% ipython --no-banner

In [1]: import numpy as np

In [2]: np.set_printoptions(precision=4, suppress=True, linewidth=100, floatmode="fixed")

In [3]: W0 = np.load("case2.npy")

In [4]: print(W0)
[[ 6  5 23 20 13  1]
 [ 6  0  2  0  6  1]
 [ 6  1 11  8  9  1]
 [ 6  0  0  0  3  1]
 [ 6  1 11  8  9  1]
 [ 6  2 14 11 10  1]
 [ 6  3 17 14 11  1]
 [ 6  0  5  2  7  1]
 [ 6  3 17 14 11  1]
 [ 6  0  0  0  4  1]
 [ 6  3 17 14 11  1]
 [ 6  0  5  2  7  1]
 [ 6  4 20 17 12  1]
 [ 6  4 20 17 12  1]]

In [5]: np.unique(W0.round(6), axis=0).shape
Out[5]: (9, 6)

In [6]: Uu, s, Vt = np.linalg.svd(W0)

In [7]: s.round(4) + 0
Out[7]: array([78.2585, 15.0463,  2.8414,  0.9716,  0.4404,  0.0000])

In [8]: M2 = Uu[:, :5] @ np.diag(s[:5]) @ Vt[:5]

In [9]: np.linalg.matrix_rank(W0, rtol=0.05)
Out[9]: np.int64(2)

In [10]: print(M2.round(4) + 0)
[[ 6.0000  5.0000 23.0000 20.0000 13.0000  1.0000]
 [ 6.0000  0.0000  2.0000  0.0000  6.0000  1.0000]
 [ 6.0000  1.0000 11.0000  8.0000  9.0000  1.0000]
 [ 6.0000  0.0000  0.0000  0.0000  3.0000  1.0000]
 [ 6.0000  1.0000 11.0000  8.0000  9.0000  1.0000]
 [ 6.0000  2.0000 14.0000 11.0000 10.0000  1.0000]
 [ 6.0000  3.0000 17.0000 14.0000 11.0000  1.0000]
 [ 6.0000  0.0000  5.0000  2.0000  7.0000  1.0000]
 [ 6.0000  3.0000 17.0000 14.0000 11.0000  1.0000]
 [ 6.0000  0.0000  0.0000  0.0000  4.0000  1.0000]
 [ 6.0000  3.0000 17.0000 14.0000 11.0000  1.0000]
 [ 6.0000  0.0000  5.0000  2.0000  7.0000  1.0000]
 [ 6.0000  4.0000 20.0000 17.0000 12.0000  1.0000]
 [ 6.0000  4.0000 20.0000 17.0000 12.0000  1.0000]]

In [11]: np.linalg.matrix_rank(M2)
Out[11]: np.int64(5)

In [12]: round(float(np.linalg.norm(W0 - M2, 2)), 4), round(s[5], 4)
Out[12]: (0.0, np.float64(0.0))

In [13]: round(np.abs(W0 - M2).max(), 4)
Out[13]: np.float64(0.0)

In [14]: K = np.load("w.npy")

In [15]: K
Out[15]: 
array([[  4.9243,   3.0063, -11.9554,   1.9035,  -8.8040,  -9.8834],
       [ -9.9962, -11.9518,   6.0809,  -6.0723,   0.0975,   4.0526],
       [ -9.9115, -17.9965, -11.9702,  -7.9643, -17.9543, -11.9294],
       [ 10.1277,  15.1491,   3.0109,   7.0501,   9.0489,   3.8632],
       [  4.9472,  -0.0355, -21.1110,   1.0187, -18.1289, -18.0096],
       [ -4.9362,  -3.0451,  12.0662,  -1.7793,   8.8044,  10.0443],
       [ -9.9244, -14.9406,  -2.9759,  -7.0945,  -8.9058,  -3.9936]])

In [16]: Uu, s, Vt = np.linalg.svd(K)

In [17]: s
Out[17]: array([52.6065, 38.2465,  0.3541,  0.1248,  0.0610,  0.0177])

In [18]: M2 = Uu[:, :2] @ np.diag(s[:2]) @ Vt[:2]

In [19]: round(float(np.abs(K - M2).max()), 4)
Out[19]: 0.1852

In [20]: np.linalg.matrix_rank(M2)
Out[20]: np.int64(2)

In [21]: np.linalg.matrix_rank(K, rtol=0.05)
Out[21]: np.int64(2)

In [22]: ang = np.radians(15)

In [23]: R = np.eye(6)

In [24]: R[4, 4] = R[1, 1] = np.cos(ang)

In [25]: R[4, 1], R[1, 4] = -np.sin(ang), np.sin(ang)

In [26]: R
Out[26]: 
array([[ 1.0000,  0.0000,  0.0000,  0.0000,  0.0000,  0.0000],
       [ 0.0000,  0.9659,  0.0000,  0.0000,  0.2588,  0.0000],
       [ 0.0000,  0.0000,  1.0000,  0.0000,  0.0000,  0.0000],
       [ 0.0000,  0.0000,  0.0000,  1.0000,  0.0000,  0.0000],
       [ 0.0000, -0.2588,  0.0000,  0.0000,  0.9659,  0.0000],
       [ 0.0000,  0.0000,  0.0000,  0.0000,  0.0000,  1.0000]])

In [27]: M2 = K @ R.T

In [28]: np.allclose(np.linalg.norm(K, axis=1), np.linalg.norm(M2, axis=1))
Out[28]: True

In [29]: print(round(np.linalg.det(R), 4), np.round(np.trace(R), 4))
1.0 5.9319

In [30]: m1 = np.load("m.npy")

In [31]: m1
Out[31]: 
array([[ 0,  0, -1,  0],
       [-2,  0,  0,  0],
       [ 0,  0,  0,  1],
       [ 0,  1,  0,  0]])

In [32]: rng = np.random.default_rng(93748)

In [33]: M2 = m1 + rng.integers(-2, 3, (4, 1)) @ rng.integers(-2, 3, (1, 4))

In [34]: M2
Out[34]: 
array([[ 4,  0,  1,  0],
       [-2,  0,  0,  0],
       [ 2,  0,  1,  1],
       [ 2,  1,  1,  0]])

In [35]: np.round(np.linalg.svd(M2 - m1, compute_uv=False), 4) + 0
Out[35]: array([5.4772, 0.0000, 0.0000, 0.0000])

In [36]: M2 - m1
Out[36]: 
array([[4, 0, 2, 0],
       [0, 0, 0, 0],
       [2, 0, 1, 0],
       [2, 0, 1, 0]])

In [37]: np.linalg.matrix_rank(M2 - m1, tol=1e-8)
Out[37]: np.int64(1)

In [38]: print(m1.reshape(-1, 2))
[[ 0  0]
 [-1  0]
 [-2  0]
 [ 0  0]
 [ 0  0]
 [ 0  1]
 [ 0  1]
 [ 0  0]]

In [39]: t3 = m1.reshape(4, 2, -1)

In [40]: print(t3[:, 0])
[[ 0  0]
 [-2  0]
 [ 0  0]
 [ 0  1]]

In [41]: np.einsum("ihd,jhd->hij", t3, t3).shape
Out[41]: (2, 4, 4)

In [42]: print(t3.shape)
(4, 2, 2)

In [43]: t3.transpose(1, 0, 2)
Out[43]: 
array([[[ 0,  0],
        [-2,  0],
        [ 0,  0],
        [ 0,  1]],

       [[-1,  0],
        [ 0,  0],
        [ 0,  1],
        [ 0,  0]]])
